% ipython --no-banner

In [1]: import numpy as np

In [2]: from numpy import linalg as LA

In [3]: np.set_printoptions(precision=2, suppress=True, linewidth=120)

In [4]: def tidy(a):
   ...:     return np.round(a, 2) + 0
   ...: 

In [5]: arr = np.load("sample0.npy")

In [6]: arr
Out[6]: 
array([[ 4,  0, -2],
       [-1,  0, -2],
       [ 3,  0,  3]])

In [7]: # rank 2

In [8]: A2 = np.array([[-1, 2], [1, 2]])

In [9]: W2 = np.kron(A2, arr)

In [10]: LA.matrix_rank(W2)
Out[10]: np.int64(4)

In [11]: W2.shape
Out[11]: (6, 6)

In [12]: np.allclose(arr[:-1].T @ LA.lstsq(arr[:-1].T, arr[-1])[0], arr[-1])
Out[12]: True

In [13]: tidy(arr @ LA.pinv(arr) @ arr)
Out[13]: 
array([[ 4.,  0., -2.],
       [-1.,  0., -2.],
       [ 3.,  0.,  3.]])

In [14]: np.unique(arr.round(6), axis=0).shape
Out[14]: (3, 3)

In [15]: np.allclose(arr @ arr.T, arr.T @ arr)
Out[15]: False

In [16]: (arr + arr.T) / 2
Out[16]: 
array([[ 4. , -0.5,  0.5],
       [-0.5,  0. , -1. ],
       [ 0.5, -1. ,  3. ]])

In [17]: tidy(LA.det(arr))
Out[17]: np.float64(0.0)

In [18]: LA.matrix_power(arr, 3)
Out[18]: 
array([[ -2,   0, -62],
       [-52,   0,   8],
       [ 93,   0, -33]])

In [19]: tidy(np.sort(np.abs(LA.eigvals(arr))))
Out[19]: array([0.  , 4.24, 4.24])

In [20]: arr.sum(axis=0)
Out[20]: array([ 6,  0, -1])

In [21]: np.unravel_index(np.abs(arr).argmax(), arr.shape)
Out[21]: (np.int64(0), np.int64(0))

In [22]: arr[:, 3]
IndexError: index 3 is out of bounds for axis 1 with size 3


In [23]: tidy(arr.mean(axis=0))
Out[23]: array([ 2.  ,  0.  , -0.33])

In [24]: tidy(LA.norm(arr))
Out[24]: np.float64(6.56)

In [25]: np.diff(arr, axis=0)
Out[25]: 
array([[-5,  0,  0],
       [ 4,  0,  5]])

In [26]: data = np.load("out13.npy")

In [27]: data
Out[27]: 
array([[2, 4, 2],
       [2, 2, 4],
       [4, 2, 2]])

In [28]: rng = np.random.default_rng(4847)

In [29]: A2 = data + rng.integers(-2, 3, (3, 1)) @ rng.integers(-2, 3, (1, 3))

In [30]: A2
Out[30]: 
array([[1, 2, 1],
       [4, 6, 6],
       [6, 6, 4]])

In [31]: np.abs(A2 - data).sum(axis=1)
Out[31]: array([4, 8, 8])

In [32]: LA.matrix_rank(A2 - data, tol=1e-8)
Out[32]: np.int64(1)

In [33]: A2 - data
Out[33]: 
array([[-1, -2, -1],
       [ 2,  4,  2],
       [ 2,  4,  2]])

In [34]: tidy(LA.eigvals(data))
Out[34]: array([ 8.+0.j  , -1.+1.73j, -1.-1.73j])

In [35]: np.kron(np.eye(2, dtype=int), data)
Out[35]: 
array([[2, 4, 2, 0, 0, 0],
       [2, 2, 4, 0, 0, 0],
       [4, 2, 2, 0, 0, 0],
       [0, 0, 0, 2, 4, 2],
       [0, 0, 0, 2, 2, 4],
       [0, 0, 0, 4, 2, 2]])

In [36]: tidy(LA.eigvals(data).sum().real)
Out[36]: np.float64(6.0)

In [37]: np.einsum("ii->", data)
Out[37]: np.int64(6)

In [38]: tidy(LA.det(2 * data)), tidy(LA.det(data))
Out[38]: (np.float64(256.0), np.float64(32.0))
